$ python3 -q
>>> import numpy as np
>>> np.set_printoptions(suppress=True, linewidth=160)
>>> feats = np.array([[0, 0, 0, 0, 0, 0, 0, 0],
...     [0, -3, -3, 0, -3, 0, -3, 0],
...     [0, -1, -1, 0, -1, 0, -1, 0],
...     [0, -3, -3, 0, -3, 0, -3, 0]])
>>> print(feats)
[[ 0  0  0  0  0  0  0  0]
 [ 0 -3 -3  0 -3  0 -3  0]
 [ 0 -1 -1  0 -1  0 -1  0]
 [ 0 -3 -3  0 -3  0 -3  0]]
>>> t = np.radians(60)
>>> r_ = np.eye(8)
>>> r_[7, 7] = r_[2, 2] = np.cos(t)
>>> r_[7, 2], r_[2, 7] = -np.sin(t), np.sin(t)
>>> r_.round(1)
array([[ 1. ,  0. ,  0. ,  0. ,  0. ,  0. ,  0. ,  0. ],
       [ 0. ,  1. ,  0. ,  0. ,  0. ,  0. ,  0. ,  0. ],
       [ 0. ,  0. ,  0.5,  0. ,  0. ,  0. ,  0. ,  0.9],
       [ 0. ,  0. ,  0. ,  1. ,  0. ,  0. ,  0. ,  0. ],
       [ 0. ,  0. ,  0. ,  0. ,  1. ,  0. ,  0. ,  0. ],
       [ 0. ,  0. ,  0. ,  0. ,  0. ,  1. ,  0. ,  0. ],
       [ 0. ,  0. ,  0. ,  0. ,  0. ,  0. ,  1. ,  0. ],
       [ 0. ,  0. , -0.9,  0. ,  0. ,  0. ,  0. ,  0.5]])
>>> other = feats @ r_.T
>>> np.round(np.linalg.det(r_), 1), np.trace(r_)
(np.float64(1.0), np.float64(7.0))
>>> np.round(np.linalg.svd(feats, compute_uv=False), 1) + 0, np.round(np.linalg.svd(other, compute_uv=False), 1) + 0
(array([8.7, 0. , 0. , 0. ]), array([8.7, 0. , 0. , 0. ]))
>>> m1 = np.load("sample10.npy")
>>> m1
array([[-0.5,  1. , -1.5],
       [ 2.9,  0.4, -0.3],
       [-0.1,  1.5,  0.9],
       [-0.7, -0.8,  1.2],
       [-2.1,  0.7, -0.4],
       [ 0.1, -0.3, -0.5],
       [-0.6, -1.3,  1. ],
       [-2.2, -0.2, -0.9],
       [ 1.8,  0.3,  0.9],
       [-0.4,  2. , -1. ],
       [ 2. ,  0.1, -0.3],
       [-0.4, -1.3, -0.9],
       [-0.1, -0.1, -0.2],
       [ 0.3,  1.1, -0.7],
       [ 0.3, -0.3, -1.1],
       [ 0.9,  0. , -1.6],
       [-0.1,  0.5, -0.5],
       [-1.5, -0.5,  0.4],
       [-0.8,  0.6,  0.4],
       [ 0.4,  0.5,  0.1],
       [-0.9,  0.8, -0.9],
       [ 0.1,  1. , -0.8],
       [ 1.7,  0.6, -1.4],
       [-0.1,  0.7,  0.8],
       [ 2.4,  2.2,  0.4],
       [-0.7,  0.2, -0.5],
       [-0.6, -0.9,  1.1],
       [ 0.3, -0.1, -0.2],
       [ 0.1,  1.4,  1.6],
       [-1.6,  0.3,  0.7],
       [ 0.1, -0.5,  1.3],
       [ 0.8, -0.2, -0.2],
       [ 0.3,  1.5, -0.3],
       [-2.2, -0.4, -2.2],
       [ 0.5,  1.3,  0.4],
       [ 0. , -1. ,  0.9],
       [-0.2,  1. , -0.5],
       [ 0. , -1.2, -7.8],
       [-0.7,  0.7, -1.3],
       [ 2. , -0.8, -1.4],
       [ 1.1,  0.1,  0.6],
       [ 2. , -1.7, -0.8],
       [-1. , -0.6,  0.7]])
>>> rng = np.random.default_rng(113315)
>>> other = m1 + rng.integers(-2, 3, (43, 2)) @ rng.integers(-2, 3, (2, 3))
>>> other.round(1)
array([[ 1.5, -1. ,  0.5],
       [ 2.9,  0.4, -0.3],
       [-1.1,  3.5,  0.9],
       [-0.7,  1.2,  3.2],
       [-4.1, -1.3, -6.4],
       [ 0.1, -0.3, -0.5],
       [-0.6, -5.3, -3. ],
       [-3.2, -0.2, -2.9],
       [ 0.8,  4.3,  2.9],
       [-0.4, -2. , -5. ],
       [ 0. ,  4.1, -0.3],
       [-1.4, -1.3, -2.9],
       [-2.1, -4.1, -8.2],
       [ 1.3, -2.9, -2.7],
       [ 1.3,  3.7,  4.9],
       [ 2.9, -4. , -1.6],
       [-2.1, -3.5, -8.5],
       [-0.5, -0.5,  2.4],
       [-1.8,  0.6, -1.6],
       [-0.6,  0.5, -1.9],
       [-0.9,  2.8,  1.1],
       [-1.9,  1. , -4.8],
       [ 3.7,  0.6,  2.6],
       [-2.1,  0.7, -3.2],
       [ 2.4, -1.8, -3.6],
       [-0.7,  4.2,  3.5],
       [-0.6,  3.1,  5.1],
       [-0.7,  1.9, -0.2],
       [-0.9,  3.4,  1.6],
       [-2.6, -3.7, -5.3],
       [ 2.1,  3.5,  9.3],
       [-1.2,  3.8, -0.2],
       [ 0.3,  1.5, -0.3],
       [-2.2,  3.6,  1.8],
       [-0.5, -0.7, -3.6],
       [-2. ,  1. , -1.1],
       [-0.2, -3. , -4.5],
       [-2. ,  0.8, -9.8],
       [-1.7,  4.7,  0.7],
       [ 0. ,  1.2, -3.4],
       [-0.9,  0.1, -3.4],
       [ 4. , -5.7, -0.8],
       [ 0. ,  1.4,  4.7]])
>>> np.round(other - m1, 1)
array([[ 2., -2.,  2.],
       [ 0.,  0.,  0.],
       [-1.,  2.,  0.],
       [ 0.,  2.,  2.],
       [-2., -2., -6.],
       [ 0.,  0.,  0.],
       [ 0., -4., -4.],
       [-1.,  0., -2.],
       [-1.,  4.,  2.],
       [ 0., -4., -4.],
       [-2.,  4.,  0.],
       [-1.,  0., -2.],
       [-2., -4., -8.],
       [ 1., -4., -2.],
       [ 1.,  4.,  6.],
       [ 2., -4.,  0.],
       [-2., -4., -8.],
       [ 1.,  0.,  2.],
       [-1.,  0., -2.],
       [-1.,  0., -2.],
       [ 0.,  2.,  2.],
       [-2.,  0., -4.],
       [ 2.,  0.,  4.],
       [-2.,  0., -4.],
       [ 0., -4., -4.],
       [ 0.,  4.,  4.],
       [ 0.,  4.,  4.],
       [-1.,  2.,  0.],
       [-1.,  2.,  0.],
       [-1., -4., -6.],
       [ 2.,  4.,  8.],
       [-2.,  4.,  0.],
       [ 0.,  0.,  0.],
       [ 0.,  4.,  4.],
       [-1., -2., -4.],
       [-2.,  2., -2.],
       [ 0., -4., -4.],
       [-2.,  2., -2.],
       [-1.,  4.,  2.],
       [-2.,  2., -2.],
       [-2.,  0., -4.],
       [ 2., -4.,  0.],
       [ 1.,  2.,  4.]])
>>> print(np.linalg.matrix_rank(other - m1, tol=1e-8))
2
>>> print(np.round(np.abs(other - m1).sum(axis=1), 1))
[ 6.  0.  3.  4. 10.  0.  8.  3.  7.  8.  6.  3. 14.  7. 11.  6. 14.  3.  3.  3.  4.  6.  6.  6.  8.  8.  8.  3.  3. 11. 14.  6.  0.  8.  7.  6.  8.  6.  7.
  6.  6.  6.  7.]
